In [1]: import numpy as np

In [2]: import numpy.linalg as la

In [3]: np.set_printoptions(suppress=True, linewidth=160)

In [4]: F = np.load("dump.npy")

In [5]: F
Out[5]: 
array([[  3.1,   4.1,   4.8,   0.1,   1.8],
       [  3.4,   4.4,   6.5,   0.4,   3.5],
       [  2.1,   3.1,  -1.3,  -0.9,  -4.3],
       [  4.3,   5.3,  11.9,   1.3,   8.9],
       [  4.4,   5.4,  12.6,   1.4,   9.6],
       [  2.5,   3.5,   1.1,  -0.5,  -1.9],
       [  2.2,   3.2,  -0.9,  -0.8,  -3.9],
       [  3.6,   4.6,   7.5,   0.6,   4.5],
       [  2.3,   3.3,  -0.3,  -0.7,  -3.3],
       [  3.5,   4.5,   6.8,   0.5,   3.8],
       [  3.9,   4.9,   9.3,   0.9,   6.3],
       [  1. ,   2. ,  -8.2,  -2. , -11.2],
       [  3.8,   4.8,   8.6,   0.8,   5.6],
       [  1.2,   2.2,  -6.5,  -1.8,  -9.5],
       [  2.1,   3.1,  -1.4,  -0.9,  -4.4],
       [  3.5,   4.5,   7.2,   0.5,   4.2],
       [  2.3,   3.3,   0.1,  -0.7,  -2.9],
       [  2.7,   3.7,   2.2,  -0.3,  -0.8],
       [  3.4,   4.4,   6.5,   0.4,   3.5],
       [  1.7,   2.7,  -3.7,  -1.3,  -6.7],
       [  3.3,   4.3,   5.8,   0.3,   2.8],
       [  1.3,   2.3,  -6.2,  -1.7,  -9.2],
       [  2.6,   3.6,   1.9,  -0.4,  -1.1],
       [  4.3,   5.3,  11.6,   1.3,   8.6],
       [  3.5,   4.5,   7.1,   0.5,   4.1],
       [  2.6,   3.6,   1.4,  -0.4,  -1.6],
       [  2.3,   3.3,  -0.3,  -0.7,  -3.3],
       [  3.3,   4.3,   5.9,   0.3,   2.9],
       [  3.8,   4.8,   8.9,   0.8,   5.9]])

In [6]: U, s = la.svd(F)
ValueError: too many values to unpack (expected 2)


In [7]: U, s, VT = la.svd(F, full_matrices=False)

In [8]: np.round(np.cumsum(s ** 2) / np.sum(s ** 2), 1)
Out[8]: array([0.8, 1. , 1. , 1. , 1. ])

In [9]: np.round(U.T @ F @ VT.T, 1) + 0
Out[9]: 
array([[48.4,  0. ,  0. ,  0. ,  0. ],
       [ 0. , 23.4,  0. ,  0. ,  0. ],
       [ 0. ,  0. ,  0.2,  0. ,  0. ],
       [ 0. ,  0. ,  0. ,  0. ,  0. ],
       [ 0. ,  0. ,  0. ,  0. ,  0. ]])

In [10]: U, s, VT = la.svd(F)

In [11]: s.round(1) + 0
Out[11]: array([48.4, 23.4,  0.2,  0. ,  0. ])

In [12]: A2 = U[:, :3] @ np.diag(s[:3]) @ VT[:3]

In [13]: A2.round(1)
Out[13]: 
array([[  3.1,   4.1,   4.8,   0.1,   1.8],
       [  3.4,   4.4,   6.5,   0.4,   3.5],
       [  2.1,   3.1,  -1.3,  -0.9,  -4.3],
       [  4.3,   5.3,  11.9,   1.3,   8.9],
       [  4.4,   5.4,  12.6,   1.4,   9.6],
       [  2.5,   3.5,   1.1,  -0.5,  -1.9],
       [  2.2,   3.2,  -0.9,  -0.8,  -3.9],
       [  3.6,   4.6,   7.5,   0.6,   4.5],
       [  2.3,   3.3,  -0.3,  -0.7,  -3.3],
       [  3.5,   4.5,   6.8,   0.5,   3.8],
       [  3.9,   4.9,   9.3,   0.9,   6.3],
       [  1. ,   2. ,  -8.2,  -2. , -11.2],
       [  3.8,   4.8,   8.6,   0.8,   5.6],
       [  1.2,   2.2,  -6.5,  -1.8,  -9.5],
       [  2.1,   3.1,  -1.4,  -0.9,  -4.4],
       [  3.5,   4.5,   7.2,   0.5,   4.2],
       [  2.3,   3.3,   0.1,  -0.7,  -2.9],
       [  2.7,   3.7,   2.2,  -0.3,  -0.8],
       [  3.4,   4.4,   6.5,   0.4,   3.5],
       [  1.7,   2.7,  -3.7,  -1.3,  -6.7],
       [  3.3,   4.3,   5.8,   0.3,   2.8],
       [  1.3,   2.3,  -6.2,  -1.7,  -9.2],
       [  2.6,   3.6,   1.9,  -0.4,  -1.1],
       [  4.3,   5.3,  11.6,   1.3,   8.6],
       [  3.5,   4.5,   7.1,   0.5,   4.1],
       [  2.6,   3.6,   1.4,  -0.4,  -1.6],
       [  2.3,   3.3,  -0.3,  -0.7,  -3.3],
       [  3.3,   4.3,   5.9,   0.3,   2.9],
       [  3.8,   4.8,   8.9,   0.8,   5.9]])

In [14]: round(float(la.norm(F - A2, 2)), 1), round(float(s[3]), 1)
Out[14]: (0.0, 0.0)

In [15]: K = np.load("layer5.npy")

In [16]: K
Out[16]: 
array([[0, 1, 0, 1, 0, 1],
       [1, 0, 1, 1, 0, 0],
       [0, 1, 0, 0, 0, 0],
       [1, 1, 0, 0, 0, 0],
       [0, 0, 0, 0, 0, 0],
       [1, 0, 0, 0, 0, 0]])

In [17]: U, s = la.svd(K)
ValueError: too many values to unpack (expected 2)


In [18]: U, s, VT = la.svd(K, full_matrices=False)

In [19]: s.round(1) + 0
Out[19]: array([2.3, 1.6, 1.3, 0.6, 0. , 0. ])

In [20]: np.round(U.T @ K @ VT.T, 1) + 0
Out[20]: 
array([[2.3, 0. , 0. , 0. , 0. , 0. ],
       [0. , 1.6, 0. , 0. , 0. , 0. ],
       [0. , 0. , 1.3, 0. , 0. , 0. ],
       [0. , 0. , 0. , 0.6, 0. , 0. ],
       [0. , 0. , 0. , 0. , 0. , 0. ],
       [0. , 0. , 0. , 0. , 0. , 0. ]])

In [21]: np.abs(U[:, 0]).round(6).argmax()
Out[21]: np.int64(0)

In [22]: np.round(VT @ VT.T, 1) + 0
Out[22]: 
array([[1., 0., 0., 0., 0., 0.],
       [0., 1., 0., 0., 0., 0.],
       [0., 0., 1., 0., 0., 0.],
       [0., 0., 0., 1., 0., 0.],
       [0., 0., 0., 0., 1., 0.],
       [0., 0., 0., 0., 0., 1.]])

In [23]: np.round(s / s[0], 1) + 0
Out[23]: array([1. , 0.7, 0.6, 0.3, 0. , 0. ])

In [24]: np.round(np.cumsum(s ** 2) / np.sum(s ** 2), 1)
Out[24]: array([0.5, 0.8, 1. , 1. , 1. , 1. ])
